$ python3 -q
>>> import numpy as np
>>> np.set_printoptions(precision=3, suppress=True, linewidth=120, floatmode="fixed")
>>> J = np.array([[0.7, 1.0, -1.7],
...     [-0.1, 1.5, -0.4],
...     [-0.7, 0.1, 0.5],
...     [-0.9, -0.1, 1.1],
...     [-0.8, 0.3, -0.1],
...     [-0.2, -1.0, -0.9],
...     [-0.6, 1.2, 0.1],
...     [0.0, -1.0, 0.1],
...     [1.1, -2.0, 1.7],
...     [-1.0, -1.5, -1.4],
...     [-1.2, 1.5, 1.5],
...     [-0.5, -1.6, -1.7]])
>>> rng = np.random.default_rng(376)
>>> J[:, 0] = 4 * J[:, 2] + 0.05 * rng.normal(size=12)
>>> J
array([[-6.754,  1.000, -1.700],
       [-1.637,  1.500, -0.400],
       [ 2.050,  0.100,  0.500],
       [ 4.457, -0.100,  1.100],
       [-0.304,  0.300, -0.100],
       [-3.586, -1.000, -0.900],
       [ 0.376,  1.200,  0.100],
       [ 0.516, -1.000,  0.100],
       [ 6.855, -2.000,  1.700],
       [-5.586, -1.500, -1.400],
       [ 5.963,  1.500,  1.500],
       [-6.798, -1.600, -1.700]])
>>> cen = J - J.mean(axis=0)
>>> vecs = np.linalg.svd(cen)[2][:2]
>>> out = cen - cen @ vecs.T @ vecs
>>> print(np.diag(vecs.T @ vecs))
[0.941 1.000 0.059]
>>> print(np.round(np.cov(cen @ vecs.T, rowvar=False), 3) + 0)
[[23.595  0.000]
 [ 0.000  1.579]]
>>> print((cen @ vecs.T).std(axis=0))
[4.651 1.203]
>>> round(np.linalg.norm(out) / np.linalg.norm(cen), 3)
np.float64(0.002)
>>> Uu, sigma, vt = np.linalg.svd(J, full_matrices=False)
>>> (sigma > 1e-8).sum()
np.int64(3)
>>> np.cumsum(sigma ** 2) / np.sum(sigma ** 2)
array([0.937, 1.000, 1.000])
>>> print(round(float(np.sqrt((sigma ** 2).sum())), 3), np.round(np.linalg.norm(J), 3))
16.7 16.7
>>> np.round(Uu.T @ J @ vt.T, 3) + 0
array([[16.166,  0.000,  0.000],
       [ 0.000,  4.189,  0.000],
       [ 0.000,  0.000,  0.043]])
>>> print(np.round(Uu.T @ Uu, 3) + 0)
[[1.000 0.000 0.000]
 [0.000 1.000 0.000]
 [0.000 0.000 1.000]]
>>> arr = np.array([[5, 6, 7], [8, 9, 10], [11, 12, 13]])
>>> out = arr / np.sqrt((arr ** 2).mean(axis=1, keepdims=True))
>>> np.linalg.matrix_rank(arr - arr.mean(axis=1, keepdims=True))
np.int64(1)
>>> np.linalg.norm(out, axis=1)
array([1.732, 1.732, 1.732])
>>> np.linalg.matrix_rank(out) == np.linalg.matrix_rank(arr)
np.True_
>>> arr - arr.mean(axis=1, keepdims=True)
array([[-1.000,  0.000,  1.000],
       [-1.000,  0.000,  1.000],
       [-1.000,  0.000,  1.000]])
>>> Uu, sigma, vt = np.linalg.svd(arr)
>>> np.argmax(sigma[:-1] / (sigma[1:] + 1e-6)) + 1
np.int64(2)
>>> out = Uu[:, :2] @ np.diag(sigma[:2]) @ vt[:2]
>>> round(float(np.abs(arr - out).max()), 3)
0.0
>>> np.linalg.matrix_rank(out)
np.int64(2)
>>> print(np.round(np.linalg.norm(arr - out, 2), 3), np.round(sigma[2], 3))
0.0 0.0
>>> W0 = np.loadtxt("arr.csv", delimiter=",")
>>> print(W0)
[[  2.000   4.000   7.000]
 [  2.000   8.000  -2.000]
 [  3.000   4.000   1.000]
 [ -5.000   5.000  -8.000]
 [-12.000  -3.000 -17.000]
 [-18.000  -1.000 -14.000]
 [ -9.000   7.000 -11.000]
 [ -9.000   7.000 -16.000]
 [ -4.000   1.000 -14.000]
 [  1.000   6.000  -5.000]
 [ -5.000  -3.000 -11.000]
 [-11.000  -3.000 -11.000]
 [ -4.000   5.000 -17.000]
 [ -8.000   8.000  -8.000]
 [-12.000   6.000   0.000]
 [ -8.000   2.000   6.000]
 [  1.000   8.000   0.000]
 [ -7.000  14.000   5.000]
 [  0.000  14.000  10.000]
 [  1.000   8.000   4.000]]
>>> cen = W0 - W0.mean(axis=0)
>>> Uu, sigma, vt = np.linalg.svd(cen, full_matrices=False)
>>> sigma
array([43.634, 20.049, 16.536])
>>> vt[0] * np.sign(vt[0, np.abs(vt[0]).argmax()])
array([0.412, 0.341, 0.845])
>>> print(np.linalg.matrix_rank(cen))
3
>>> np.searchsorted(np.cumsum(sigma ** 2) / (sigma ** 2).sum(), 0.9) + 1
np.int64(3)
>>> (np.sign(Uu[:, 0]) == np.sign(Uu[0, 0])).astype(int)
array([1, 1, 1, 0, 0, 0, 0, 0, 0, 1, 0, 0, 0, 0, 1, 1, 1, 1, 1, 1])
>>> print(np.abs(vt[-1]))
[0.157 0.940 0.302]
>>> sigma ** 2 / (sigma ** 2).sum()
array([0.738, 0.156, 0.106])
